$ python -q
>>> import numpy as np
>>> np.set_printoptions(suppress=True, linewidth=200)
>>> data = np.diag(np.array([3, -2, -2, 2, 1, -1, -3]))
>>> data
array([[ 3,  0,  0,  0,  0,  0,  0],
       [ 0, -2,  0,  0,  0,  0,  0],
       [ 0,  0, -2,  0,  0,  0,  0],
       [ 0,  0,  0,  2,  0,  0,  0],
       [ 0,  0,  0,  0,  1,  0,  0],
       [ 0,  0,  0,  0,  0, -1,  0],
       [ 0,  0,  0,  0,  0,  0, -3]])
>>> (np.linalg.matrix_power((data != 0) + (data.T != 0) + np.eye(7), 7) > 0).astype(int)
array([[1, 0, 0, 0, 0, 0, 0],
       [0, 1, 0, 0, 0, 0, 0],
       [0, 0, 1, 0, 0, 0, 0],
       [0, 0, 0, 1, 0, 0, 0],
       [0, 0, 0, 0, 1, 0, 0],
       [0, 0, 0, 0, 0, 1, 0],
       [0, 0, 0, 0, 0, 0, 1]])
>>> np.round(np.sort(np.linalg.eigvals(data).real), 4)
array([-3., -2., -2., -1.,  1.,  2.,  3.])
>>> (data != 0).astype(int)
array([[1, 0, 0, 0, 0, 0, 0],
       [0, 1, 0, 0, 0, 0, 0],
       [0, 0, 1, 0, 0, 0, 0],
       [0, 0, 0, 1, 0, 0, 0],
       [0, 0, 0, 0, 1, 0, 0],
       [0, 0, 0, 0, 0, 1, 0],
       [0, 0, 0, 0, 0, 0, 1]])
>>> data @ data
array([[9, 0, 0, 0, 0, 0, 0],
       [0, 4, 0, 0, 0, 0, 0],
       [0, 0, 4, 0, 0, 0, 0],
       [0, 0, 0, 4, 0, 0, 0],
       [0, 0, 0, 0, 1, 0, 0],
       [0, 0, 0, 0, 0, 1, 0],
       [0, 0, 0, 0, 0, 0, 9]])
>>> np.all(np.linalg.eigvalsh(data) > 0)
np.False_
>>> [round(float(np.linalg.det(data[:i, :i])), 2) + 0 for i in range(1, 8)]
[3.0, -6.0, 12.0, 24.0, 24.0, -24.0, 72.0]
>>> evals, V = np.linalg.eigh(data)
>>> np.round(np.linalg.eigvalsh(data + 5 * np.eye(7)), 4)
array([2., 3., 3., 4., 6., 7., 8.])
>>> np.round(np.linalg.svd(data, compute_uv=False), 4)
array([3., 3., 2., 2., 2., 1., 1.])
>>> V @ np.diag(evals) @ V.T
array([[ 3.,  0.,  0.,  0.,  0.,  0.,  0.],
       [ 0., -2.,  0.,  0.,  0.,  0.,  0.],
       [ 0.,  0., -2.,  0.,  0.,  0.,  0.],
       [ 0.,  0.,  0.,  2.,  0.,  0.,  0.],
       [ 0.,  0.,  0.,  0.,  1.,  0.,  0.],
       [ 0.,  0.,  0.,  0.,  0., -1.,  0.],
       [ 0.,  0.,  0.,  0.,  0.,  0., -3.]])
>>> evals
array([-3., -2., -2., -1.,  1.,  2.,  3.])
>>> rng = np.random.default_rng(913)
>>> z = rng.permutation(7)
>>> z
array([2, 3, 5, 1, 0, 6, 4])
>>> B = data[z][:, z]
>>> np.allclose(B, data)
False
>>> np.trace(B)
np.int64(-2)
>>> W0 = np.load("out14.npy")
>>> W0.round(4)
array([[ 0.2071, -0.5141, -1.4731, -0.0641,  2.812 , -3.8201, -0.1334],
       [-3.537 , -1.0271, -2.2456,  1.3826, -1.0057,  1.7805,  0.5469],
       [-0.33  , -0.6874, -1.8623,  0.1464,  2.7421, -3.6615, -0.0534],
       [-3.431 , -0.9307, -1.9949,  1.3392, -1.2902,  2.1519,  0.5421],
       [-0.2094,  0.5134,  1.4713,  0.065 , -2.8122,  3.8206,  0.1337],
       [ 1.5016, -0.0415, -0.381 , -0.5729,  2.7164, -3.8459, -0.3165],
       [ 1.0275, -0.2243, -0.8079, -0.3863,  2.7977, -3.899 , -0.2511],
       [-2.7554, -0.5187, -0.963 ,  1.0688, -2.1329,  3.2083,  0.4758],
       [ 2.7228,  0.5019,  0.922 , -1.0558,  2.1582, -3.2387, -0.472 ],
       [ 2.211 ,  0.2581,  0.3309, -0.853 ,  2.4694, -3.5975, -0.4097],
       [-2.8056, -0.5447, -1.0268,  1.0888, -2.0922,  3.1595,  0.4815],
       [ 0.0621, -0.5622, -1.5817, -0.0072,  2.7992, -3.7855, -0.112 ],
       [ 3.4447,  0.9419,  2.0238, -1.3448,  1.2596, -2.1121, -0.543 ],
       [-0.3992,  0.449 ,  1.3251,  0.1394, -2.822 ,  3.8566,  0.1614],
       [ 1.3333,  0.9752,  2.4895, -0.5385, -2.4399,  3.1336, -0.1024],
       [-3.3219, -0.8494, -1.7871,  1.2951, -1.497 ,  2.4179,  0.534 ],
       [ 1.631 ,  0.0106, -0.2582, -0.6239,  2.6836, -3.8171, -0.3339],
       [-2.6354, -1.2565, -3.0456,  1.0446,  1.6055, -1.8516,  0.3208],
       [-0.4694, -0.7302, -1.9575,  0.2009,  2.7138, -3.6067, -0.0322],
       [-2.5643, -1.2452, -3.0266,  1.0171,  1.6704, -1.9478,  0.3082],
       [ 1.0901,  0.91  ,  2.3502, -0.4436, -2.5351,  3.2912, -0.0638],
       [ 3.4838,  0.9754,  2.1106, -1.3607,  1.1643, -1.9882, -0.5451],
       [ 3.619 ,  1.1711,  2.6334, -1.4182,  0.4529, -1.0442, -0.5384],
       [ 1.0912, -0.2004, -0.7525, -0.4113,  2.7901, -3.8963, -0.26  ],
       [ 2.6605,  1.2603,  3.0519, -1.0543, -1.5818,  1.8166, -0.3253],
       [ 0.8748, -0.2806, -0.9385, -0.3262,  2.8119, -3.8999, -0.2296],
       [ 0.3421,  0.6911,  1.8707, -0.1511, -2.7398,  3.657 ,  0.0515],
       [ 0.0698,  0.605 ,  1.6782, -0.0445, -2.7837,  3.7488,  0.0924],
       [-2.3315, -0.3129, -0.4629,  0.9007, -2.4086,  3.5297,  0.4248],
       [-1.0341,  0.2218,  0.8022,  0.3889, -2.797 ,  3.8987,  0.252 ],
       [ 3.5778,  1.0759,  2.3749, -1.3996,  0.8399, -1.5616, -0.5467],
       [-0.0541,  0.5648,  1.5876,  0.0041, -2.7984,  3.7834,  0.1108]])
>>> rank = np.linalg.matrix_rank(W0)
>>> rank
np.int64(2)
>>> null = np.linalg.svd(W0)[2][rank:].T
>>> [int(np.linalg.matrix_rank(W0[:, :j + 1])) for j in range(7)]
[1, 2, 2, 2, 2, 2, 2]
>>> np.linalg.matrix_rank(W0.T @ W0), np.linalg.matrix_rank(W0 @ W0.T)
(np.int64(2), np.int64(2))
>>> [int(np.linalg.matrix_rank(np.delete(W0, i, axis=0))) for i in range(32)]
[2, 2, 2, 2, 2, 2, 2, 2, 2, 2, 2, 2, 2, 2, 2, 2, 2, 2, 2, 2, 2, 2, 2, 2, 2, 2, 2, 2, 2, 2, 2, 2]
>>> [int(np.linalg.matrix_rank(W0[:i])) for i in range(1, len(W0) + 1)]
[1, 2, 2, 2, 2, 2, 2, 2, 2, 2, 2, 2, 2, 2, 2, 2, 2, 2, 2, 2, 2, 2, 2, 2, 2, 2, 2, 2, 2, 2, 2, 2]
>>> mat = np.diag(np.array([0, -2, -1, 0, 2, 1, -2, 2]))
>>> mat
array([[ 0,  0,  0,  0,  0,  0,  0,  0],
       [ 0, -2,  0,  0,  0,  0,  0,  0],
       [ 0,  0, -1,  0,  0,  0,  0,  0],
       [ 0,  0,  0,  0,  0,  0,  0,  0],
       [ 0,  0,  0,  0,  2,  0,  0,  0],
       [ 0,  0,  0,  0,  0,  1,  0,  0],
       [ 0,  0,  0,  0,  0,  0, -2,  0],
       [ 0,  0,  0,  0,  0,  0,  0,  2]])
>>> B = mat + rng.integers(-2, 3, (8, 6)) @ rng.integers(-2, 3, (6, 8))
>>> B
array([[ 7,  1, -3,  2,  6,  2,  7, -1],
       [-2, -6, -2, -3,  1,  1,  0, -3],
       [-3, -2, -2, -2, -3,  0, -1, -3],
       [ 4, -4,  2,  2,  4, -1, -3, -5],
       [ 7,  7,  2,  4,  7, -2,  2, 11],
       [-5,  4,  0, -1, -3,  5,  3,  5],
       [ 3,  2,  5,  2, -1, -2, -7,  5],
       [-2, -2,  4,  2, -4, -3, -7, -3]])
>>> np.round(np.linalg.svd(B - mat, compute_uv=False), 4) + 0
array([21.2315, 15.0954, 14.5564,  4.2843,  3.087 ,  1.8928,  0.    ,  0.    ])
>>> np.abs(B - mat).sum(axis=1)
array([29, 16, 15, 25, 40, 25, 25, 29])
>>> [int(np.linalg.matrix_rank(np.linalg.matrix_power(mat, p))) for p in range(1, 9)]
[6, 6, 6, 6, 6, 6, 6, 6]
>>> mat @ mat
array([[0, 0, 0, 0, 0, 0, 0, 0],
       [0, 4, 0, 0, 0, 0, 0, 0],
       [0, 0, 1, 0, 0, 0, 0, 0],
       [0, 0, 0, 0, 0, 0, 0, 0],
       [0, 0, 0, 0, 4, 0, 0, 0],
       [0, 0, 0, 0, 0, 1, 0, 0],
       [0, 0, 0, 0, 0, 0, 4, 0],
       [0, 0, 0, 0, 0, 0, 0, 4]])
>>> np.round(np.sort(np.linalg.eigvals(mat)), 4)
array([-2., -2., -1.,  0.,  0.,  1.,  2.,  2.])
>>> np.prod(np.diag(mat)), round(np.linalg.det(mat), 4)
(np.int64(0), np.float64(0.0))
>>> evals, V = np.linalg.eigh(mat)
>>> np.round(np.linalg.eigvalsh(mat + -3 * np.eye(8)), 4)
array([-5., -5., -4., -3., -3., -2., -1., -1.])
>>> V.T @ mat @ V
array([[-2.,  0.,  0.,  0.,  0.,  0.,  0.,  0.],
       [ 0., -2.,  0.,  0.,  0.,  0.,  0.,  0.],
       [ 0.,  0., -1.,  0.,  0.,  0.,  0.,  0.],
       [ 0.,  0.,  0.,  0.,  0.,  0.,  0.,  0.],
       [ 0.,  0.,  0.,  0.,  0.,  0.,  0.,  0.],
       [ 0.,  0.,  0.,  0.,  0.,  1.,  0.,  0.],
       [ 0.,  0.,  0.,  0.,  0.,  0.,  2.,  0.],
       [ 0.,  0.,  0.,  0.,  0.,  0.,  0.,  2.]])
>>> evals.sum(), np.trace(mat)
(np.float64(0.0), np.int64(0))
>>> np.unique(evals.round(6) + 0, return_counts=True)[1]
array([2, 1, 2, 1, 2])
>>> (evals > 1e-8).sum(), (evals < -1e-8).sum()
(np.int64(3), np.int64(3))
>>> np.round(np.linalg.eigvalsh(mat @ mat), 4)
array([0., 0., 1., 1., 4., 4., 4., 4.])
>>> F = np.loadtxt("sample11.csv", delimiter=",")
>>> F.round(4)
array([[-0.7336, -0.323 , -0.5979],
       [-0.0564, -0.8479,  0.5272],
       [-0.6772,  0.4205,  0.6038]])
>>> np.round(np.linalg.svd(F, compute_uv=False), 4)
array([1., 1., 1.])
>>> np.round(F[:, 1] @ F[:, 2], 4)
np.float64(-0.0)
>>> np.round(F @ F.T, 4) + 0
array([[1., 0., 0.],
       [0., 1., 0.],
       [0., 0., 1.]])
>>> np.round(F.T @ F, 4) + 0
array([[1., 0., 0.],
       [0., 1., 0.],
       [0., 0., 1.]])
>>> B = np.linalg.inv(F)
>>> np.round(np.linalg.inv(B), 4)
array([[-0.7336, -0.323 , -0.5979],
       [-0.0564, -0.8479,  0.5272],
       [-0.6772,  0.4205,  0.6038]])
>>> (np.abs(B) > 1e-9).astype(int)
array([[1, 1, 1],
       [1, 1, 1],
       [1, 1, 1]])
>>> np.round(F @ B, 4) + 0
array([[1., 0., 0.],
       [0., 1., 0.],
       [0., 0., 1.]])
>>> np.round(np.linalg.det(F) * np.linalg.det(B), 4)
np.float64(1.0)
>>> z = rng.permutation(3)
>>> B = F[:, z] * rng.choice([-1, 1], 3)
>>> B.round(4)
array([[ 0.5979, -0.7336,  0.323 ],
       [-0.5272, -0.0564,  0.8479],
       [-0.6038, -0.6772, -0.4205]])
>>> left, _, VT = np.linalg.svd(F.T @ B)
>>> np.round(np.linalg.lstsq(F, B)[0], 4) + 0
array([[ 0.,  1.,  0.],
       [ 0.,  0., -1.],
       [-1.,  0.,  0.]])
>>> z
array([2, 0, 1])
>>> np.round(np.linalg.det(mat), 4)
np.float64(0.0)
>>> round(float(np.abs(np.linalg.eigvals(mat)).max()), 4)
2.0
>>> P = np.triu(np.array([[-3, 3, 1], [-3, -2, -2], [1, 2, -3]]), 1) + np.eye(3)
>>> B = P @ F @ np.linalg.inv(P)
>>> np.round(P @ F - F @ P, 4)
array([[-0.8465,  0.0778,  2.2732],
       [ 1.3544, -0.6717, -2.8469],
       [ 0.    ,  2.0316,  1.5182]])
>>> np.round(np.poly(B), 4)
array([ 1.    ,  0.9777, -0.9777, -1.    ])
>>> arr = np.load("case5.npy")
>>> arr
array([[ 40.8355, -41.2275,  40.9268,   0.1745],
       [ 39.5013, -40.3031,  39.7011,  -0.2701],
       [ 41.1914, -39.2132,  39.4761,  -0.6761],
       [ 39.5242, -42.1933,  39.5421,   0.0774],
       [ 39.5806, -41.631 ,  37.3673,   0.4187],
       [ 39.6241, -39.3531,  40.3951,  -0.1385],
       [ 41.7436, -38.8045,  38.1865,  -0.086 ],
       [ 41.2662, -40.3836,  41.0653,   1.812 ],
       [ 40.5391, -38.4085,  42.0284,  -0.805 ],
       [ 40.163 , -39.449 ,  40.3781,  -0.3234],
       [ 40.0986, -39.1481,  39.623 ,   0.8814],
       [ 39.967 , -38.5876,  39.7423,  -0.4872],
       [ 40.0756, -39.6474,  40.2694,   1.8388],
       [ 41.9184, -41.9898,  39.7651,  -0.1146],
       [ 38.5655, -40.628 ,  40.6794,  -0.4823],
       [ 40.3319, -40.4107,  41.175 ,   0.1517],
       [ 40.1879, -38.6866,  40.9206,  -0.9607],
       [ 40.5304, -38.9558,  40.5589,   0.337 ],
       [ 37.2687, -38.8358,  41.0735,  -0.33  ],
       [ 40.2964, -39.6024,  40.1912,   2.0614],
       [ 38.9797, -38.9359,  39.9749,  -0.5166],
       [ 39.7688, -38.5525,  40.6569,   0.1108],
       [ 38.9754, -39.9755,  40.5485,  -1.2884],
       [ 40.8132, -39.7999,  38.7861,  -2.5724],
       [ 39.6066, -39.1082,  37.0103,   0.2307],
       [ 39.6348, -39.0213,  41.5278,  -1.284 ],
       [ 39.5488, -38.9453,  40.411 ,   1.2458],
       [ 38.1766, -40.9925,  40.7642,  -0.5906],
       [ 38.8762, -41.0741,  40.613 ,  -0.9064],
       [ 39.4599, -40.3561,  41.6793,   0.342 ],
       [ 39.2927, -40.7804,  38.5194,   1.0369]])
>>> Z = arr[[26, 27]].astype(float)
>>> for _ in range(4):
...     z = np.linalg.norm(arr[:, None] - Z, axis=-1).argmin(axis=1)
...     Z = np.array([arr[z == j].mean(axis=0) for j in range(2)])
... 
>>> z
array([1, 1, 0, 1, 1, 0, 0, 0, 0, 0, 0, 0, 0, 1, 1, 1, 0, 0, 1, 0, 0, 0, 1, 1, 0, 0, 0, 1, 1, 1, 1])
>>> np.round(Z[1] - Z[0], 4)
array([-0.681 , -1.6223, -0.0606, -0.5016])
